% python3 -q
>>> import numpy as np
>>> from numpy import linalg as LA
>>> np.set_printoptions(precision=2, suppress=True, linewidth=100, legacy="1.25")
>>> rd = lambda a: np.round(a, 2) + 0
>>> M = np.loadtxt("arr.csv", delimiter=",")
>>> M
array([[ 15.,  -3.,  -2., -10.],
       [  0.,   0.,   0.,   0.],
       [ 12.,  -3.,  -3.,  -6.],
       [ 24.,  -3.,  -4., -17.]])
>>> rd(LA.det(M))
0.0
>>> np.allclose(M, M.T)
False
>>> rd(np.sort(np.abs(LA.eigvals(M))))
array([0., 3., 3., 5.])
>>> M @ M
array([[-39.,  -9.,  16.,  32.],
       [  0.,   0.,   0.,   0.],
       [  0.,  -9.,   9.,   0.],
       [-96.,  -9.,  32.,  73.]])
>>> np.trace(M)
-5.0
>>> J = np.array([[3, 4, 5, 6, 7, 8, 9, 10, 11, 12, 13, 14, 15],
...     [16, 17, 18, 19, 20, 21, 22, 23, 24, 25, 26, 27, 28],
...     [29, 30, 31, 32, 33, 34, 35, 36, 37, 38, 39, 40, 41],
...     [42, 43, 44, 45, 46, 47, 48, 49, 50, 51, 52, 53, 54]])
>>> J
array([[ 3,  4,  5,  6,  7,  8,  9, 10, 11, 12, 13, 14, 15],
       [16, 17, 18, 19, 20, 21, 22, 23, 24, 25, 26, 27, 28],
       [29, 30, 31, 32, 33, 34, 35, 36, 37, 38, 39, 40, 41],
       [42, 43, 44, 45, 46, 47, 48, 49, 50, 51, 52, 53, 54]])
>>> theta = np.radians(36)
>>> R = np.eye(13)
>>> R[5, 5] = R[11, 11] = np.cos(theta)
>>> R[5, 11], R[11, 5] = -np.sin(theta), np.sin(theta)
>>> out = J @ R.T
>>> rd(out)
array([[ 3.  ,  4.  ,  5.  ,  6.  ,  7.  , -1.76,  9.  , 10.  , 11.  , 12.  , 13.  , 16.03, 15.  ],
       [16.  , 17.  , 18.  , 19.  , 20.  ,  1.12, 22.  , 23.  , 24.  , 25.  , 26.  , 34.19, 28.  ],
       [29.  , 30.  , 31.  , 32.  , 33.  ,  4.  , 35.  , 36.  , 37.  , 38.  , 39.  , 52.35, 41.  ],
       [42.  , 43.  , 44.  , 45.  , 46.  ,  6.87, 48.  , 49.  , 50.  , 51.  , 52.  , 70.5 , 54.  ]])
>>> print(np.allclose(J @ J.T, out @ out.T))
True
>>> t3 = np.stack([out, 3 * out, out[::-1]])
>>> t3.shape
(3, 4, 13)
>>> print(rd(LA.norm(t3, axis=(1, 2))))
[232.27 696.81 232.27]
>>> print(np.einsum("bij,cij->bc", t3, t3))
[[ 53950. 161850.  31980.]
 [161850. 485550.  95940.]
 [ 31980.  95940.  53950.]]
>>> X = np.load("block1.npy")
>>> rd(X)
array([[-15.82, -15.81,  -7.94, -17.87, -13.89, -29.65, -23.7 , -27.67],
       [-13.16, -12.92,  -7.04, -15.92, -12.18, -24.41, -19.24, -22.74],
       [-12.52, -12.23,  -6.82, -15.44, -11.76, -23.16, -18.17, -21.56],
       [-12.51, -12.21,  -6.82, -15.43, -11.75, -23.13, -18.15, -21.54],
       [ -9.6 ,  -9.05,  -5.8 , -13.09,  -9.74, -17.34, -13.22, -16.03],
       [ -8.92,  -8.32,  -5.55, -12.51,  -9.25, -15.99, -12.08, -14.74],
       [ -4.51,  -3.57,  -3.78,  -8.08,  -5.61,  -7.06,  -4.52,  -6.05],
       [ -3.58,  -2.59,  -3.32,  -6.87,  -4.66,  -5.17,  -2.95,  -4.17],
       [ -2.05,  -1.1 ,  -2.32,  -4.24,  -2.72,  -2.16,  -0.6 ,  -1.18],
       [ -1.44,  -0.66,  -1.7 ,  -2.78,  -1.73,  -1.2 ,  -0.03,  -0.31],
       [ -1.24,  -0.55,  -1.45,  -2.28,  -1.4 ,  -0.97,   0.05,  -0.15],
       [ -0.64,  -0.29,  -0.69,  -0.96,  -0.58,  -0.46,   0.04,   0.01],
       [ -0.39,  -0.18,  -0.41,  -0.54,  -0.32,  -0.28,   0.02,   0.01],
       [ -0.02,  -0.01,  -0.02,  -0.03,  -0.02,  -0.02,   0.  ,   0.  ],
       [  1.25,   0.7 ,   1.1 ,   1.22,   0.74,   1.03,   0.17,   0.12],
       [  4.17,   2.7 ,   3.14,   3.05,   1.91,   3.97,   1.41,   1.08],
       [  4.3 ,   2.79,   3.22,   3.12,   1.95,   4.11,   1.48,   1.14],
       [ 13.07,   9.69,   8.07,   6.77,   4.59,  14.59,   7.62,   6.42],
       [ 14.  ,  10.46,   8.54,   7.11,   4.85,  15.77,   8.36,   7.08],
       [ 17.07,  13.02,  10.06,   8.19,   5.69,  19.72,  10.91,   9.35],
       [ 45.62,  37.88,  22.98,  17.28,  13.36,  58.65,  37.63,  33.8 ]])
>>> dist = LA.norm(X[:, None] - X[None], axis=-1)
>>> dist.shape
(21, 21)
>>> np.unravel_index(dist.round(6).argmax(), dist.shape)
(0, 20)
>>> print(rd(dist[:5, :5]))
[[ 0.    9.73 12.06 12.11 22.94]
 [ 9.73  0.    2.33  2.38 13.2 ]
 [12.06  2.33  0.    0.05 10.88]
 [12.11  2.38  0.05  0.   10.82]
 [22.94 13.2  10.88 10.82  0.  ]]
>>> LA.matrix_rank(dist ** 2)
5
>>> dist[1].round(6).argsort(kind="stable")[:4]
array([1, 2, 3, 0])
